$ python -q
>>> import numpy as np
>>> from numpy import linalg as LA
>>> np.set_printoptions(precision=2, suppress=True, linewidth=160)
>>> feats = np.load("a.npy")
>>> feats
array([[-1.,  0.,  0.],
       [ 0.,  8.,  0.],
       [ 0.,  0., -1.]])
>>> LA.pinv(feats)
array([[-1.  ,  0.  ,  0.  ],
       [ 0.  ,  0.12,  0.  ],
       [ 0.  ,  0.  , -1.  ]])
>>> LA.svd(feats, compute_uv=False)
array([8., 1., 1.])
>>> LA.norm(feats, axis=0)
array([1., 8., 1.])
>>> np.all(LA.eigvalsh(feats) > 0)
np.False_
>>> [round(float(LA.det(feats[:i, :i])), 2) + 0 for i in range(1, 4)]
[-1.0, -8.0, 8.0]
>>> round(float(LA.eigvalsh(feats).min()), 2)
-1.0
>>> w, V = LA.eigh(feats)
>>> x = np.array([2, 5, 5])
>>> x @ feats @ x
np.float64(171.0)
>>> round(float(x @ feats @ x / (x @ x)), 2), w[0], w[-1]
(3.17, np.float64(-1.0), np.float64(8.0))
>>> np.round(LA.eigvals(feats).sum().real, 2)
np.float64(6.0)
>>> np.poly(feats)
array([  1.,  -6., -15.,  -8.])
>>> np.kron(np.eye(2, dtype=int), feats)
array([[-1.,  0.,  0., -0.,  0.,  0.],
       [ 0.,  8.,  0.,  0.,  0.,  0.],
       [ 0.,  0., -1.,  0.,  0., -0.],
       [-0.,  0.,  0., -1.,  0.,  0.],
       [ 0.,  0.,  0.,  0.,  8.,  0.],
       [ 0.,  0., -0.,  0.,  0., -1.]])
>>> np.round(LA.det(feats[::-1]), 2)
np.float64(-8.0)
>>> data = np.array([[-0.8, 0.4, 0.5, -1.3, -0.3],
...     [-1.4, 0.1, 1.1, -0.4, 0.0],
...     [-1.4, -1.3, -0.1, 0.2, -0.4],
...     [2.1, 2.1, 0.3, 1.4, 1.6],
...     [-0.2, 0.8, 0.4, 1.1, -1.1],
...     [-0.7, -0.7, -1.2, -1.7, 0.0],
...     [-0.9, -0.4, 0.0, -1.3, 1.5]])
>>> data
array([[-0.8,  0.4,  0.5, -1.3, -0.3],
       [-1.4,  0.1,  1.1, -0.4,  0. ],
       [-1.4, -1.3, -0.1,  0.2, -0.4],
       [ 2.1,  2.1,  0.3,  1.4,  1.6],
       [-0.2,  0.8,  0.4,  1.1, -1.1],
       [-0.7, -0.7, -1.2, -1.7,  0. ],
       [-0.9, -0.4,  0. , -1.3,  1.5]])
>>> Uu, sigma, Vt = LA.svd(data, full_matrices=False)
>>> np.round(Uu.T @ Uu, 2) + 0
array([[1., 0., 0., 0., 0.],
       [0., 1., 0., 0., 0.],
       [0., 0., 1., 0., 0.],
       [0., 0., 0., 1., 0.],
       [0., 0., 0., 0., 1.]])
>>> np.allclose(Uu * sigma @ Vt, data)
True
>>> np.abs(Uu[:, 0]).round(6).argmax()
np.int64(3)
>>> np.round(Uu.T @ data @ Vt.T, 2) + 0
array([[4.66, 0.  , 0.  , 0.  , 0.  ],
       [0.  , 2.8 , 0.  , 0.  , 0.  ],
       [0.  , 0.  , 2.14, 0.  , 0.  ],
       [0.  , 0.  , 0.  , 1.53, 0.  ],
       [0.  , 0.  , 0.  , 0.  , 0.63]])
>>> other = np.array([[0, 0], [2, 5], [4, -2], [-3, -5], [-2, 4], [5, -5], [0, 5]])
>>> basis = np.array([[0, 5, 2, 2], [0, 0, 1, 5]])
>>> A = other @ basis
>>> A
array([[  0,   0,   0,   0],
       [  0,  10,   9,  29],
       [  0,  20,   6,  -2],
       [  0, -15, -11, -31],
       [  0, -10,   0,  16],
       [  0,  25,   5, -15],
       [  0,   0,   5,  25]])
>>> r0 = np.array([-1, -1])
>>> np.array([np.convolve(row, r0, "same") for row in A])
array([[  0,   0,   0,   0],
       [  0, -10, -19, -38],
       [  0, -20, -26,  -4],
       [  0,  15,  26,  42],
       [  0,  10,  10, -16],
       [  0, -25, -30,  10],
       [  0,   0,  -5, -30]])
>>> np.cross(A[3, :3], A[6, :3])
array([-75,   0,   0])
>>> np.polyval(r0, A[3])
array([-1, 14, 10, 30])
